$ python -q
>>> import numpy as np
>>> from numpy import linalg as LA
>>> np.set_printoptions(precision=2, suppress=True, linewidth=160)
>>> tidy = lambda a: np.round(a, 2) + 0
>>> A = np.loadtxt("x.csv", delimiter=",")
>>> A
array([[ 1., -1.,  3.,  3.,  5., -3., -2.,  1.,  1.],
       [ 4., -3.,  1., -5.,  0., -5.,  4., -4.,  5.],
       [ 2.,  2.,  5.,  1., -5.,  2., -5., -1.,  4.],
       [ 3.,  3.,  5.,  3., -4.,  4., -2., -4.,  0.],
       [ 2., -3., -3.,  2.,  3., -2.,  4.,  0.,  5.],
       [ 5., -4.,  5., -3.,  5.,  3.,  0., -2.,  3.],
       [-5.,  4.,  2.,  1.,  3.,  3., -3.,  5.,  3.],
       [-5.,  5., -5.,  0.,  4., -2.,  0., -3.,  2.],
       [ 2.,  4.,  2., -3., -4.,  0., -2., -5.,  2.],
       [-5.,  5.,  2.,  5., -3.,  4., -1.,  5.,  4.]])
>>> x0 = np.array([2, 3, 1, 1, -1, 3, -3, 0, -2])
>>> rhs = A @ x0
>>> b, lr = np.zeros(9), 1 / LA.norm(A, 2) ** 2
>>> for i in range(5):
...     b -= lr * A.T @ (A @ b - rhs)
...     if i % 1 == 0: print(i, round(LA.norm(A @ b - rhs), 2))
... 
0 24.11
1 16.86
2 13.35
3 10.95
4 9.18
>>> tidy(b)
array([ 0.14,  1.77,  2.05,  0.97, -1.79,  2.47, -2.46, -0.41, -1.5 ])
>>> tidy(LA.cond(A))
np.float64(18.12)
>>> W1 = np.array([[6, 9, 3, 7, 5, 0],
...     [8, 9, 6, 8, 7, 9],
...     [1, 7, 3, 2, 0, 2],
...     [7, 5, 8, 7, 5, 9],
...     [4, 4, 0, 4, 9, 5],
...     [1, 5, 1, 9, 0, 4],
...     [3, 6, 7, 5, 9, 0],
...     [3, 4, 5, 8, 4, 4],
...     [9, 9, 2, 9, 4, 0]])
>>> b = np.array([1, 1, 1, 3, 0, 0])
>>> H = np.maximum(A @ W1 + b, 0)
>>> (H > 0).mean(axis=0)
array([1. , 0.9, 0.6, 0.7, 0.7, 0.6])
>>> LA.matrix_rank(H)
np.int64(6)
>>> Z = np.array([[0, 3, 0], [1, 3, 2], [1, 3, 0], [3, 2, 2], [2, 0, 1], [0, 0, 3]])
>>> H @ Z
array([[ 247.,  388.,  315.],
       [  48.,   81.,   54.],
       [ 234.,  468.,  288.],
       [ 289.,  585.,  408.],
       [ 428.,  573.,  306.],
       [ 305.,  439.,  305.],
       [ 490.,  696.,  666.],
       [  84.,   87.,  147.],
       [  24.,   93.,   48.],
       [ 686., 1118.,  860.]])
>>> x0 = np.array([-5, 8, 5, 8, 4, -5, 9, 4, -2])
>>> rhs = A @ x0
>>> tidy(LA.pinv(A) @ A)
array([[1., 0., 0., 0., 0., 0., 0., 0., 0.],
       [0., 1., 0., 0., 0., 0., 0., 0., 0.],
       [0., 0., 1., 0., 0., 0., 0., 0., 0.],
       [0., 0., 0., 1., 0., 0., 0., 0., 0.],
       [0., 0., 0., 0., 1., 0., 0., 0., 0.],
       [0., 0., 0., 0., 0., 1., 0., 0., 0.],
       [0., 0., 0., 0., 0., 0., 1., 0., 0.],
       [0., 0., 0., 0., 0., 0., 0., 1., 0.],
       [0., 0., 0., 0., 0., 0., 0., 0., 1.]])
>>> tidy(LA.lstsq(A, rhs)[0])
array([-5.,  8.,  5.,  8.,  4., -5.,  9.,  4., -2.])
>>> rng = np.random.default_rng(57)
>>> rhs = rhs + 0.05 * rng.normal(size=10)
>>> tidy(rhs)
array([ 45.02, -43.98, -47.92, -11.93,  15.01, -64.98,  58.94,  49.98, -49.98,  86.04])
>>> b, *_ = LA.lstsq(A, rhs)
>>> tidy(A.T @ (rhs - A @ b))
array([0., 0., 0., 0., 0., 0., 0., 0., 0.])
>>> [round(float(LA.norm(LA.solve(A.T @ A + lam * np.eye(9), A.T @ rhs))), 2) for lam in (0, 1, 10, 100)]
[17.88, 16.56, 11.94, 6.99]
>>> tidy(LA.norm(rhs - A @ b))
np.float64(0.02)
>>> Y = np.c_[A[:, :3] @ np.array([[0, -7, -4], [6, 8, -7], [-2, 8, 1]]), np.array([5, 5, 1, 4, 2, 1, 2, 5, 2, 5])]
>>> Y
array([[-12.,   9.,   6.,   5.],
       [-20., -44.,   6.,   5.],
       [  2.,  42., -17.,   1.],
       [  8.,  43., -28.,   4.],
       [-12., -62.,  10.,   2.],
       [-34., -27.,  13.,   1.],
       [ 20.,  83.,  -6.,   2.],
       [ 40.,  35., -20.,   5.],
       [ 20.,  34., -34.,   2.],
       [ 26.,  91., -13.,   5.]])
>>> tidy(LA.lstsq(A, Y[:, 0])[0])
array([ 0.,  6., -2.,  0.,  0.,  0.,  0.,  0.,  0.])
>>> LA.matrix_rank(np.c_[A, Y])
np.int64(10)
>>> tidy(LA.norm(Y - A @ LA.lstsq(A, Y)[0], axis=0))
array([0. , 0. , 0. , 0.3])
>>> q, R = LA.qr(A)
>>> print(tidy(q @ R))
[[ 1. -1.  3.  3.  5. -3. -2.  1.  1.]
 [ 4. -3.  1. -5.  0. -5.  4. -4.  5.]
 [ 2.  2.  5.  1. -5.  2. -5. -1.  4.]
 [ 3.  3.  5.  3. -4.  4. -2. -4.  0.]
 [ 2. -3. -3.  2.  3. -2.  4.  0.  5.]
 [ 5. -4.  5. -3.  5.  3.  0. -2.  3.]
 [-5.  4.  2.  1.  3.  3. -3.  5.  3.]
 [-5.  5. -5.  0.  4. -2.  0. -3.  2.]
 [ 2.  4.  2. -3. -4.  0. -2. -5.  2.]
 [-5.  5.  2.  5. -3.  4. -1.  5.  4.]]
>>> tidy(abs(R[0, 0])), tidy(LA.norm(A[:, 0]))
(np.float64(11.75), np.float64(11.75))
>>> tidy(np.abs(np.diag(R)))
array([11.75,  8.6 ,  8.64,  7.86,  9.59,  6.41,  4.73,  2.68,  6.98])
>>> np.allclose(R.T @ R, A.T @ A)
True
>>> print(tidy(q.T @ q))
[[1. 0. 0. 0. 0. 0. 0. 0. 0.]
 [0. 1. 0. 0. 0. 0. 0. 0. 0.]
 [0. 0. 1. 0. 0. 0. 0. 0. 0.]
 [0. 0. 0. 1. 0. 0. 0. 0. 0.]
 [0. 0. 0. 0. 1. 0. 0. 0. 0.]
 [0. 0. 0. 0. 0. 1. 0. 0. 0.]
 [0. 0. 0. 0. 0. 0. 1. 0. 0.]
 [0. 0. 0. 0. 0. 0. 0. 1. 0.]
 [0. 0. 0. 0. 0. 0. 0. 0. 1.]]
